$ ipython --no-banner

In [1]: import numpy as np

In [2]: np.set_printoptions(suppress=True, linewidth=200)

In [3]: K = np.loadtxt("a.csv", delimiter=",")

In [4]: K.round(1)
Out[4]: 
array([[-0.3, -0.6,  2. , -2. ],
       [ 1.2,  2.5,  2. , -2. ],
       [-1.7, -3.4,  2. , -2. ],
       [-0.4, -0.7,  2. , -2. ],
       [ 0.5,  1. ,  2. , -2. ],
       [ 1. ,  2. ,  2. , -2. ],
       [ 0.6,  1.2,  2. , -2. ],
       [ 1. ,  2.1,  2. , -2. ],
       [-0.7, -1.4,  2. , -2. ],
       [ 0.4,  0.8,  2. , -2. ],
       [-0.7, -1.5,  2. , -2. ],
       [-0.6, -1.2,  2. , -2. ],
       [-0.9, -1.7,  2. , -2. ],
       [ 0.6,  1.2,  2. , -2. ],
       [-0.1, -0.2,  2. , -2. ],
       [-0.8, -1.6,  2. , -2. ],
       [ 1.2,  2.5,  2. , -2. ],
       [ 0.4,  0.8,  2. , -2. ],
       [ 0.7,  1.5,  2. , -2. ]])

In [5]: r0 = np.array([0, 0, 1])

In [6]: np.round(np.array([np.convolve(row, r0, "same") for row in K]), 1)
Out[6]: 
array([[ 0. , -0.3, -0.6,  2. ],
       [ 0. ,  1.2,  2.5,  2. ],
       [ 0. , -1.7, -3.4,  2. ],
       [ 0. , -0.4, -0.7,  2. ],
       [ 0. ,  0.5,  1. ,  2. ],
       [ 0. ,  1. ,  2. ,  2. ],
       [ 0. ,  0.6,  1.2,  2. ],
       [ 0. ,  1. ,  2.1,  2. ],
       [ 0. , -0.7, -1.4,  2. ],
       [ 0. ,  0.4,  0.8,  2. ],
       [ 0. , -0.7, -1.5,  2. ],
       [ 0. , -0.6, -1.2,  2. ],
       [ 0. , -0.9, -1.7,  2. ],
       [ 0. ,  0.6,  1.2,  2. ],
       [ 0. , -0.1, -0.2,  2. ],
       [ 0. , -0.8, -1.6,  2. ],
       [ 0. ,  1.2,  2.5,  2. ],
       [ 0. ,  0.4,  0.8,  2. ],
       [ 0. ,  0.7,  1.5,  2. ]])

In [7]: np.round(np.convolve(K[18], r0), 1)
Out[7]: array([ 0. ,  0. ,  0.7,  1.5,  2. , -2. ])

In [8]: np.round(np.cross(K[18, :3], K[11, :3]), 1)
Out[8]: array([ 5.4, -2.7,  0. ])

In [9]: print(np.linalg.lstsq(K[:-1].T, K[-1])[2])
2

In [10]: round(float(np.trace(np.linalg.pinv(K) @ K)), 1)
Out[10]: 2.0

In [11]: np.allclose(K[:-1].T @ np.linalg.lstsq(K[:-1].T, K[-1])[0], K[-1])
Out[11]: True

In [12]: left, s, Vt = np.linalg.svd(K)

In [13]: np.argmax(s[:-1] / (s[1:] + 1e-6)) + 1
Out[13]: np.int64(2)

In [14]: M2 = left[:, :2] @ np.diag(s[:2]) @ Vt[:2]

In [15]: np.linalg.matrix_rank(M2)
Out[15]: np.int64(2)

In [16]: M2.round(1)
Out[16]: 
array([[-0.3, -0.6,  2. , -2. ],
       [ 1.2,  2.5,  2. , -2. ],
       [-1.7, -3.4,  2. , -2. ],
       [-0.4, -0.7,  2. , -2. ],
       [ 0.5,  1. ,  2. , -2. ],
       [ 1. ,  2. ,  2. , -2. ],
       [ 0.6,  1.2,  2. , -2. ],
       [ 1. ,  2.1,  2. , -2. ],
       [-0.7, -1.4,  2. , -2. ],
       [ 0.4,  0.8,  2. , -2. ],
       [-0.7, -1.5,  2. , -2. ],
       [-0.6, -1.2,  2. , -2. ],
       [-0.9, -1.7,  2. , -2. ],
       [ 0.6,  1.2,  2. , -2. ],
       [-0.1, -0.2,  2. , -2. ],
       [-0.8, -1.6,  2. , -2. ],
       [ 1.2,  2.5,  2. , -2. ],
       [ 0.4,  0.8,  2. , -2. ],
       [ 0.7,  1.5,  2. , -2. ]])

In [17]: M = np.loadtxt("block15.csv", delimiter=",")

In [18]: M
Out[18]: 
array([[ 1.1,  0. ,  0. ,  1. ,  1. ,  0. ],
       [ 1. ,  0.1,  2. ,  0. , -2. , -1. ],
       [-2. ,  2. , -1.9,  0. ,  0. , -1. ],
       [ 2. ,  2. ,  0. , -0.9,  0. ,  2. ],
       [-2. , -1. , -2. , -1. , -1.9, -1. ],
       [ 1. ,  0. ,  0. ,  1. ,  1. ,  0.1]])

In [19]: C2 = M.T @ M

In [20]: print((M @ M.T).shape)
(6, 6)

In [21]: np.round(np.diag(C2), 1)
Out[21]: array([15.2,  9. , 11.6,  3.8,  9.6,  7. ])

In [22]: np.round(np.linalg.eigvalsh(C2)[::-1], 1) + 0
Out[22]: array([27.6, 13.6,  9.2,  4.6,  1.3,  0. ])

In [23]: C2.round(1)
Out[23]: 
array([[15.2,  2.1,  9.8,  2.3,  3.9,  7.1],
       [ 2.1,  9. , -1.6, -0.8,  1.7,  2.9],
       [ 9.8, -1.6, 11.6,  2. , -0.2,  1.9],
       [ 2.3, -0.8,  2. ,  3.8,  3.9, -0.7],
       [ 3.9,  1.7, -0.2,  3.9,  9.6,  4. ],
       [ 7.1,  2.9,  1.9, -0.7,  4. ,  7. ]])

In [24]: round(np.trace(C2), 1), round(float((M ** 2).sum()), 1)
Out[24]: (np.float64(56.3), 56.3)

In [25]: np.argsort(-np.linalg.norm(M, axis=0).round(6), kind="stable")[:3]
Out[25]: array([0, 2, 4])

In [26]: (M + M.T) / 2
Out[26]: 
array([[ 1.1,  0.5, -1. ,  1.5, -0.5,  0.5],
       [ 0.5,  0.1,  2. ,  1. , -1.5, -0.5],
       [-1. ,  2. , -1.9,  0. , -1. , -0.5],
       [ 1.5,  1. ,  0. , -0.9, -0.5,  1.5],
       [-0.5, -1.5, -1. , -0.5, -1.9,  0. ],
       [ 0.5, -0.5, -0.5,  1.5,  0. ,  0.1]])

In [27]: M.inv()
---------------------------------------------------------------------------
AttributeError                            Traceback (most recent call last)
Cell In[27], line 1
----> 1 M.inv()

AttributeError: 'numpy.ndarray' object has no attribute 'inv'

In [28]: np.round(M @ M, 1)
Out[28]: 
array([[ 1.2,  1. , -2. , -0.8, -0.8,  1. ],
       [ 0.2,  6. ,  0.4,  2. ,  3.6, -0.2],
       [ 2.6, -3.6,  7.6, -3. , -7. , -0.2],
       [ 4.4, -1.6,  4. ,  4.8,  0. , -3.6],
       [ 1.6, -4.2,  5.6, -0.2,  2.6,  2.8],
       [ 1.2,  1. , -2. , -0.8, -0.8,  1. ]])

In [29]: print(np.allclose(M, M.T))
False

In [30]: round(np.linalg.det(M), 1)
Out[30]: np.float64(-8.6)
